$ ipython --no-banner

In [1]: import numpy as np

In [2]: np.set_printoptions(suppress=True, linewidth=140)

In [3]: def tidy(a):
   ...:     return np.round(a, 1) + 0
   ...: 

In [4]: data = np.load("sample5.npy")

In [5]: data
Out[5]: 
array([[  5,  10,   5],
       [  1,   6,   1],
       [ -8,  -3,  -8],
       [-11,  -6, -11],
       [ -6,  -1,  -6],
       [ -2,   3,  -2],
       [  3,   8,   3],
       [  4,   9,   4],
       [-10,  -5, -10],
       [ -8,  -3,  -8]])

In [6]: lab = data[:, 1] > np.median(data[:, 1])

In [7]: u = data[lab].mean(axis=0) - data[~lab].mean(axis=0)

In [8]: lab.astype(int)
Out[8]: array([1, 1, 0, 0, 0, 1, 1, 1, 0, 0])

In [9]: u
Out[9]: array([10.8, 10.8, 10.8])

In [10]: np.argsort(-np.abs(u).round(6), kind="stable")
Out[10]: array([0, 1, 2])

In [11]: W2 = np.array([[-0.2, 1.3, -0.9, -0.8, 1.7, -0.1, 0.2],
    ...:     [-0.3, -0.4, 0.6, 1.5, 0.3, 0.5, -1.3],
    ...:     [0.2, 0.2, 0.9, -0.1, -0.2, -0.7, 0.1],
    ...:     [-1.2, -1.0, -0.7, -0.5, 0.4, -1.0, -1.0]])

In [12]: rng = np.random.default_rng(986)

In [13]: feats = np.array([[-2, 0, 1, 1],
    ...:     [-1, -2, 2, -1],
    ...:     [1, 0, 0, -2],
    ...:     [-2, -2, 0, 0],
    ...:     [2, 1, -2, 1],
    ...:     [-2, -2, -1, 2],
    ...:     [1, -1, 1, -1],
    ...:     [-1, -1, -2, 1],
    ...:     [-2, 1, 2, 0],
    ...:     [2, 0, 1, 1],
    ...:     [1, -2, -1, 2],
    ...:     [-1, -2, 0, -2],
    ...:     [-1, 0, 0, -1],
    ...:     [2, 0, -1, 0],
    ...:     [0, 0, 0, 1],
    ...:     [2, 1, -2, -2],
    ...:     [-2, -1, 2, -2],
    ...:     [1, 1, 0, 1],
    ...:     [2, -1, 2, 2],
    ...:     [2, -1, 1, 2]]) @ W2 + 0.1 * rng.normal(size=(20, 7))

In [14]: tidy(feats)
Out[14]: 
array([[-0.5, -3.4,  1.9,  1. , -3.2, -1.5, -1.2],
       [ 2.4,  0.9,  2.3, -1.8, -3.1, -1.2,  3.5],
       [ 2.2,  3.5,  0.5,  0.2,  1. ,  1.9,  2.2],
       [ 0.9, -1.7,  0.6, -1.2, -3.9, -0.7,  2.1],
       [-2.3,  0.9, -3.6, -0.3,  4.6,  0.6, -2. ],
       [-1.7, -4. , -1.7, -2.3, -3.2, -2.1,  0.2],
       [ 1.5,  3.1,  0. , -1.8,  0.8, -0.4,  2.6],
       [-1. , -2.3, -2.2, -1.1, -1.2, -0.1, -0.2],
       [ 0.4, -2.5,  4.1,  2.9, -3.6, -0.7, -1.7],
       [-1.3,  1.7, -1.6, -2.2,  3.6, -1.9, -0.3],
       [-2.2, -0.2, -4.3, -4.8,  2.1, -2.2,  0.5],
       [ 3.2,  1.6,  1.1, -1.1, -3.1,  1.2,  4.3],
       [ 1.3, -0.4,  1.7,  1.2, -2.1,  1.1,  0.7],
       [-0.6,  2.3, -2.8, -1.5,  3.6,  0.5,  0.3],
       [-1.1, -0.9, -0.8, -0.5,  0.5, -0.9, -1.2],
       [ 1.2,  3.8, -1.7,  1.2,  3.3,  3.7,  1. ],
       [ 3.5,  0.1,  4.2,  0.8, -5.1,  0.4,  3.2],
       [-1.8,  0. , -1.1,  0.3,  2.5, -0.5, -2.1],
       [-2.2,  1.3, -2. , -4. ,  3.5, -4.2,  0. ],
       [-2.4,  1.5, -3. , -4.1,  3.7, -3.3, -0.2]])

In [15]: left, sig, vt = np.linalg.svd(feats)

In [16]: tidy(sig)
Out[16]: array([19.5, 13. , 11.2,  5.9,  0.5,  0.4,  0.3])

In [17]: print(np.argmax(sig[:-1] / (sig[1:] + 1e-6)) + 1)
4

In [18]: other = left[:, :4] @ np.diag(sig[:4]) @ vt[:4]

In [19]: tidy(np.linalg.norm(feats - other) / np.linalg.norm(feats))
Out[19]: np.float64(0.0)

In [20]: np.linalg.matrix_rank(feats, rtol=0.05)
Out[20]: np.int64(4)

In [21]: q, R = np.linalg.qr(feats)

In [22]: tidy(q @ R)
Out[22]: 
array([[-0.5, -3.4,  1.9,  1. , -3.2, -1.5, -1.2],
       [ 2.4,  0.9,  2.3, -1.8, -3.1, -1.2,  3.5],
       [ 2.2,  3.5,  0.5,  0.2,  1. ,  1.9,  2.2],
       [ 0.9, -1.7,  0.6, -1.2, -3.9, -0.7,  2.1],
       [-2.3,  0.9, -3.6, -0.3,  4.6,  0.6, -2. ],
       [-1.7, -4. , -1.7, -2.3, -3.2, -2.1,  0.2],
       [ 1.5,  3.1,  0. , -1.8,  0.8, -0.4,  2.6],
       [-1. , -2.3, -2.2, -1.1, -1.2, -0.1, -0.2],
       [ 0.4, -2.5,  4.1,  2.9, -3.6, -0.7, -1.7],
       [-1.3,  1.7, -1.6, -2.2,  3.6, -1.9, -0.3],
       [-2.2, -0.2, -4.3, -4.8,  2.1, -2.2,  0.5],
       [ 3.2,  1.6,  1.1, -1.1, -3.1,  1.2,  4.3],
       [ 1.3, -0.4,  1.7,  1.2, -2.1,  1.1,  0.7],
       [-0.6,  2.3, -2.8, -1.5,  3.6,  0.5,  0.3],
       [-1.1, -0.9, -0.8, -0.5,  0.5, -0.9, -1.2],
       [ 1.2,  3.8, -1.7,  1.2,  3.3,  3.7,  1. ],
       [ 3.5,  0.1,  4.2,  0.8, -5.1,  0.4,  3.2],
       [-1.8,  0. , -1.1,  0.3,  2.5, -0.5, -2.1],
       [-2.2,  1.3, -2. , -4. ,  3.5, -4.2,  0. ],
       [-2.4,  1.5, -3. , -4.1,  3.7, -3.3, -0.2]])

In [23]: tidy(q.T @ q)
Out[23]: 
array([[1., 0., 0., 0., 0., 0., 0.],
       [0., 1., 0., 0., 0., 0., 0.],
       [0., 0., 1., 0., 0., 0., 0.],
       [0., 0., 0., 1., 0., 0., 0.],
       [0., 0., 0., 0., 1., 0., 0.],
       [0., 0., 0., 0., 0., 1., 0.],
       [0., 0., 0., 0., 0., 0., 1.]])

In [24]: print(tidy(abs(R[0, 0])), tidy(np.linalg.norm(feats[:, 0])))
8.4 8.4

In [25]: np.trace(q @ q.T)
Out[25]: np.float64(7.0)

In [26]: q.shape, R.shape
Out[26]: ((20, 7), (7, 7))

In [27]: tidy(np.abs(np.diag(R)))
Out[27]: array([8.4, 9.4, 5.4, 7.2, 0.9, 0.7, 0.5])

In [28]: print(tidy(R))
[[ 8.4  2.6  8.   4.  -8.5  4.8  6.6]
 [ 0.   9.4 -4.8 -3.  10.9  1.4  1.7]
 [ 0.   0.  -5.4 -3.8 -0.2  1.6  3.1]
 [ 0.   0.   0.   7.2  2.5  6.4 -4.1]
 [ 0.   0.   0.   0.   0.9  0.  -0.5]
 [ 0.   0.   0.   0.   0.  -0.7  0. ]
 [ 0.   0.   0.   0.   0.   0.   0.5]]

In [29]: def softmax(z):
    ...:     e = np.exp(z - z.max(axis=-1, keepdims=True))
    ...:     return e / e.sum(axis=-1, keepdims=True)
    ...: 

In [30]: print(tidy(softmax(feats[10])))
[0.  0.1 0.  0.  0.8 0.  0.2]

In [31]: tidy(softmax(feats).sum(axis=1))
Out[31]: array([1., 1., 1., 1., 1., 1., 1., 1., 1., 1., 1., 1., 1., 1., 1., 1., 1., 1., 1., 1.])

In [32]: tidy(softmax(feats[10] + 4))
Out[32]: array([0. , 0.1, 0. , 0. , 0.8, 0. , 0.2])

In [33]: att = feats @ feats.T / np.sqrt(7)

In [34]: softmax(att).round(6).argmax(axis=1)
Out[34]: array([ 8, 16, 15, 16,  4,  5,  6,  5,  8, 19, 10, 16, 16, 19, 19, 15, 16,  4, 18, 19])

In [35]: Xc = (feats - feats.mean(axis=0)) / feats.std(axis=0)

In [36]: np.argwhere(np.abs(Xc) > 2)
Out[36]: 
array([[11,  6],
       [15,  5],
       [18,  5]])

In [37]: b = np.linalg.lstsq(np.delete(Xc, 6, axis=1), Xc[:, 6])[0]

In [38]: tidy(b)
Out[38]: array([ 0.6,  0.7, -0.4, -0.4, -1. ,  0. ])
